In [1]: import numpy as np

In [2]: np.set_printoptions(precision=2, suppress=True, linewidth=140, sign=" ")

In [3]: data = np.load("m.npy")

In [4]: print(data)
[[ 1  1  3 -1 -1 -1  3  1  3 -3  0 -1  3]
 [ 1  3  0 -2  3  1  0  2 -1  0 -1  0  3]
 [-1 -3  0 -3  0  3  0  2 -3  1  3 -2  1]
 [ 1  2 -2  3 -3  1  3  1  1 -1  3 -2 -1]
 [-1 -3  1  2  1 -3  1  2 -3  1 -1 -1 -3]
 [-3 -3  3  1 -3  0 -2  0 -3 -2  2 -2 -2]
 [ 0  2  3 -2  2  3  3  0 -2  3 -1  0 -3]
 [ 3 -2  2 -1  1 -2  1  2  3  0 -1 -2  1]
 [ 3  3 -1 -3  2 -1  2  0  0  3 -2 -3 -1]
 [-3 -3 -1 -1 -2  2  1  2 -2 -3  3  3  0]
 [-1  0 -2  3  0  3 -2  3  1  2 -2 -2 -3]
 [-1 -5  3  3 -7 -3  3 -3  5 -3  2 -1 -3]]

In [5]: np.unique(data.round(6), axis=0).shape
Out[5]: (12, 13)

In [6]: np.abs(np.diag(np.linalg.qr(data)[1])) > 1e-9
Out[6]: array([ True,  True,  True,  True,  True,  True,  True,  True,  True,  True,  True, False])

In [7]: try:
   ...:     np.linalg.inv(data)
   ...: except np.linalg.LinAlgError as e:
   ...:     print(e)
   ...: 
Last 2 dimensions of the array must be square

In [8]: Uu, sig, vt = np.linalg.svd(data)

In [9]: vecs = vt[:(sig > 1e-8).sum()]

In [10]: rng = np.random.default_rng(3671)

In [11]: x0 = data[9] + 3 * data[10] + rng.integers(2) * np.eye(13)[0]

In [12]: x0
Out[12]: array([-6., -3., -7.,  8., -2., 11., -5., 11.,  1.,  3., -3., -3., -9.])

In [13]: np.diag(vecs.T @ vecs)
Out[13]: array([ 0.78,  0.92,  0.97,  0.98,  0.55,  0.87,  0.97,  0.85,  0.84,  0.7 ,  0.73,  0.91,  0.94])

In [14]: Uu, sig, vt = np.linalg.svd(data)

In [15]: np.argmax(sig[:-1] / (sig[1:] + 1e-6)) + 1
Out[15]: np.int64(11)

In [16]: B = Uu[:, :11] @ np.diag(sig[:11]) @ vt[:11]

In [17]: round(np.linalg.norm(data - B) / np.linalg.norm(data), 2)
Out[17]: np.float64(0.0)
